% ipython --no-banner

In [1]: import numpy as np

In [2]: np.set_printoptions(precision=1, suppress=True, linewidth=120, floatmode="fixed")

In [3]: W0 = np.load("w.npy")

In [4]: W0
Out[4]: 
array([[ 1.0,  0.0, -0.3,  0.0,  0.0,  0.0,  0.0,  0.0,  0.0,  0.0,  0.0],
       [ 0.0,  1.0,  0.0,  0.0,  0.0,  0.0,  0.0,  0.0,  0.0,  0.0,  0.0],
       [ 0.3,  0.0,  1.0,  0.0,  0.0,  0.0,  0.0,  0.0,  0.0,  0.0,  0.0],
       [ 0.0,  0.0,  0.0,  1.0,  0.0,  0.0,  0.0,  0.0,  0.0,  0.0,  0.0],
       [ 0.0,  0.0,  0.0,  0.0,  1.0,  0.0,  0.0,  0.0,  0.0,  0.0,  0.0],
       [ 0.0,  0.0,  0.0,  0.0,  0.0,  1.0,  0.0,  0.0,  0.0,  0.0,  0.0],
       [ 0.0,  0.0,  0.0,  0.0,  0.0,  0.0,  1.0,  0.0,  0.0,  0.0,  0.0],
       [ 0.0,  0.0,  0.0,  0.0,  0.0,  0.0,  0.0,  1.0,  0.0,  0.0,  0.0],
       [ 0.0,  0.0,  0.0,  0.0,  0.0,  0.0,  0.0,  0.0,  1.0,  0.0,  0.0],
       [ 0.0,  0.0,  0.0,  0.0,  0.0,  0.0,  0.0,  0.0,  0.0,  1.0,  0.0],
       [ 0.0,  0.0,  0.0,  0.0,  0.0,  0.0,  0.0,  0.0,  0.0,  0.0,  1.0]])

In [5]: # orthonormal columns

In [6]: np.linalg.matrix_power(W0, 4)
Out[6]: 
array([[ 0.5,  0.0, -0.9,  0.0,  0.0,  0.0,  0.0,  0.0,  0.0,  0.0,  0.0],
       [ 0.0,  1.0,  0.0,  0.0,  0.0,  0.0,  0.0,  0.0,  0.0,  0.0,  0.0],
       [ 0.9,  0.0,  0.5,  0.0,  0.0,  0.0,  0.0,  0.0,  0.0,  0.0,  0.0],
       [ 0.0,  0.0,  0.0,  1.0,  0.0,  0.0,  0.0,  0.0,  0.0,  0.0,  0.0],
       [ 0.0,  0.0,  0.0,  0.0,  1.0,  0.0,  0.0,  0.0,  0.0,  0.0,  0.0],
       [ 0.0,  0.0,  0.0,  0.0,  0.0,  1.0,  0.0,  0.0,  0.0,  0.0,  0.0],
       [ 0.0,  0.0,  0.0,  0.0,  0.0,  0.0,  1.0,  0.0,  0.0,  0.0,  0.0],
       [ 0.0,  0.0,  0.0,  0.0,  0.0,  0.0,  0.0,  1.0,  0.0,  0.0,  0.0],
       [ 0.0,  0.0,  0.0,  0.0,  0.0,  0.0,  0.0,  0.0,  1.0,  0.0,  0.0],
       [ 0.0,  0.0,  0.0,  0.0,  0.0,  0.0,  0.0,  0.0,  0.0,  1.0,  0.0],
       [ 0.0,  0.0,  0.0,  0.0,  0.0,  0.0,  0.0,  0.0,  0.0,  0.0,  1.0]])

In [7]: np.round(np.linalg.det(W0), 1)
Out[7]: np.float64(1.0)

In [8]: (W0 - W0.T) / 2
Out[8]: 
array([[ 0.0,  0.0, -0.3,  0.0,  0.0,  0.0,  0.0,  0.0,  0.0,  0.0,  0.0],
       [ 0.0,  0.0,  0.0,  0.0,  0.0,  0.0,  0.0,  0.0,  0.0,  0.0,  0.0],
       [ 0.3,  0.0,  0.0,  0.0,  0.0,  0.0,  0.0,  0.0,  0.0,  0.0,  0.0],
       [ 0.0,  0.0,  0.0,  0.0,  0.0,  0.0,  0.0,  0.0,  0.0,  0.0,  0.0],
       [ 0.0,  0.0,  0.0,  0.0,  0.0,  0.0,  0.0,  0.0,  0.0,  0.0,  0.0],
       [ 0.0,  0.0,  0.0,  0.0,  0.0,  0.0,  0.0,  0.0,  0.0,  0.0,  0.0],
       [ 0.0,  0.0,  0.0,  0.0,  0.0,  0.0,  0.0,  0.0,  0.0,  0.0,  0.0],
       [ 0.0,  0.0,  0.0,  0.0,  0.0,  0.0,  0.0,  0.0,  0.0,  0.0,  0.0],
       [ 0.0,  0.0,  0.0,  0.0,  0.0,  0.0,  0.0,  0.0,  0.0,  0.0,  0.0],
       [ 0.0,  0.0,  0.0,  0.0,  0.0,  0.0,  0.0,  0.0,  0.0,  0.0,  0.0],
       [ 0.0,  0.0,  0.0,  0.0,  0.0,  0.0,  0.0,  0.0,  0.0,  0.0,  0.0]])

In [9]: np.allclose(W0 @ W0.T, W0.T @ W0)
Out[9]: True

In [10]: round(float(np.linalg.norm(W0[10], 1)), 1), np.round(np.linalg.norm(W0[10], np.inf), 1)
Out[10]: (1.0, np.float64(1.0))

In [11]: W0[10] @ W0[9]
Out[11]: np.float64(0.0)

In [12]: round(np.linalg.norm(W0, 1), 1), round(float(np.linalg.norm(W0, np.inf)), 1)
Out[12]: (np.float64(1.2), 1.2)

In [13]: q, Rm = np.linalg.qr(W0)

In [14]: np.abs(np.diag(Rm))
Out[14]: array([1.0, 1.0, 1.0, 1.0, 1.0, 1.0, 1.0, 1.0, 1.0, 1.0, 1.0])

In [15]: t3 = np.stack([W0, -1 * W0, W0[::-1]])

In [16]: np.linalg.matrix_rank(t3.reshape(3, -1))
Out[16]: np.int64(2)

In [17]: np.linalg.matrix_rank(t3)
Out[17]: array([11, 11, 11])

In [18]: np.einsum("bij,cij->bc", t3, t3)
Out[18]: 
array([[ 11.0, -11.0,   1.0],
       [-11.0,  11.0,  -1.0],
       [  1.0,  -1.0,  11.0]])

In [19]: (t3 @ W0.T).shape
Out[19]: (3, 11, 11)

In [20]: rng = np.random.default_rng(252454)

In [21]: lab = rng.permutation(11)

In [22]: lab
Out[22]: array([ 3,  0,  8,  4,  2,  9,  5,  6,  7, 10,  1])

In [23]: other = W0[lab][:, lab]

In [24]: np.allclose(other, W0)
Out[24]: False

In [25]: other
Out[25]: 
array([[ 1.0,  0.0,  0.0,  0.0,  0.0,  0.0,  0.0,  0.0,  0.0,  0.0,  0.0],
       [ 0.0,  1.0,  0.0,  0.0, -0.3,  0.0,  0.0,  0.0,  0.0,  0.0,  0.0],
       [ 0.0,  0.0,  1.0,  0.0,  0.0,  0.0,  0.0,  0.0,  0.0,  0.0,  0.0],
       [ 0.0,  0.0,  0.0,  1.0,  0.0,  0.0,  0.0,  0.0,  0.0,  0.0,  0.0],
       [ 0.0,  0.3,  0.0,  0.0,  1.0,  0.0,  0.0,  0.0,  0.0,  0.0,  0.0],
       [ 0.0,  0.0,  0.0,  0.0,  0.0,  1.0,  0.0,  0.0,  0.0,  0.0,  0.0],
       [ 0.0,  0.0,  0.0,  0.0,  0.0,  0.0,  1.0,  0.0,  0.0,  0.0,  0.0],
       [ 0.0,  0.0,  0.0,  0.0,  0.0,  0.0,  0.0,  1.0,  0.0,  0.0,  0.0],
       [ 0.0,  0.0,  0.0,  0.0,  0.0,  0.0,  0.0,  0.0,  1.0,  0.0,  0.0],
       [ 0.0,  0.0,  0.0,  0.0,  0.0,  0.0,  0.0,  0.0,  0.0,  1.0,  0.0],
       [ 0.0,  0.0,  0.0,  0.0,  0.0,  0.0,  0.0,  0.0,  0.0,  0.0,  1.0]])
